% ipython --no-banner

In [1]: import numpy as np

In [2]: from numpy import linalg as LA

In [3]: np.set_printoptions(precision=2, suppress=True, linewidth=140)

In [4]: rd = lambda a: np.round(a, 2) + 0

In [5]: F = np.load("block1.npy")

In [6]: F
Out[6]: 
array([[ 0.6 ,  0.42,  0.36, -0.12, -0.42, -0.9 ],
       [-0.2 , -0.14, -0.12,  0.04,  0.14,  0.3 ],
       [-1.6 , -1.12, -0.96,  0.32,  1.12,  2.4 ],
       [ 0.4 ,  0.28,  0.24, -0.08, -0.28, -0.6 ],
       [ 1.8 ,  1.26,  1.08, -0.36, -1.26, -2.7 ]])

In [7]: Uu, sig, vt = LA.svd(F)

In [8]: evecs = vt[:(sig > 1e-8).sum()]

In [9]: rng = np.random.default_rng(16)

In [10]: x0 = F[0] + -1 * F[4] + rng.integers(2) * np.eye(6)[2]

In [11]: rd(x0)
Out[11]: array([-1.2 , -0.84,  0.28,  0.24,  0.84,  1.8 ])

In [12]: rd(evecs.T @ evecs)
Out[12]: 
array([[ 0.22,  0.15,  0.13, -0.04, -0.15, -0.32],
       [ 0.15,  0.11,  0.09, -0.03, -0.11, -0.23],
       [ 0.13,  0.09,  0.08, -0.03, -0.09, -0.19],
       [-0.04, -0.03, -0.03,  0.01,  0.03,  0.06],
       [-0.15, -0.11, -0.09,  0.03,  0.11,  0.23],
       [-0.32, -0.23, -0.19,  0.06,  0.23,  0.49]])

In [13]: rd(LA.norm(x0 - evecs.T @ evecs @ x0))
Out[13]: np.float64(0.96)

In [14]: LA.matrix_rank(np.vstack([F, x0]))
Out[14]: np.int64(2)

In [15]: J = np.loadtxt("sample16.csv", delimiter=",")

In [16]: rd(J)
Out[16]: 
array([[ 1.  ,  0.  ,  0.  ,  0.  ,  0.  ],
       [ 0.  ,  1.  ,  0.  ,  0.  ,  0.  ],
       [ 0.  ,  0.  , -0.71,  0.  ,  0.71],
       [ 0.  ,  0.  ,  0.  ,  1.  ,  0.  ],
       [ 0.  ,  0.  , -0.71,  0.  , -0.71]])

In [17]: (LA.matrix_power((J != 0) + (J.T != 0) + np.eye(5), 5) > 0).astype(int)
Out[17]: 
array([[1, 0, 0, 0, 0],
       [0, 1, 0, 0, 0],
       [0, 0, 1, 0, 1],
       [0, 0, 0, 1, 0],
       [0, 0, 1, 0, 1]])

In [18]: rd(J @ J)
Out[18]: 
array([[ 1.,  0.,  0.,  0.,  0.],
       [ 0.,  1.,  0.,  0.,  0.],
       [ 0.,  0.,  0.,  0., -1.],
       [ 0.,  0.,  0.,  1.,  0.],
       [ 0.,  0.,  1.,  0.,  0.]])

In [19]: print(rd(np.sort(LA.eigvals(J).real)))
[-0.71 -0.71  1.    1.    1.  ]

In [20]: np.flatnonzero(LA.matrix_power((J != 0) + (J.T != 0) + np.eye(5), 5)[2])
Out[20]: array([2, 4])
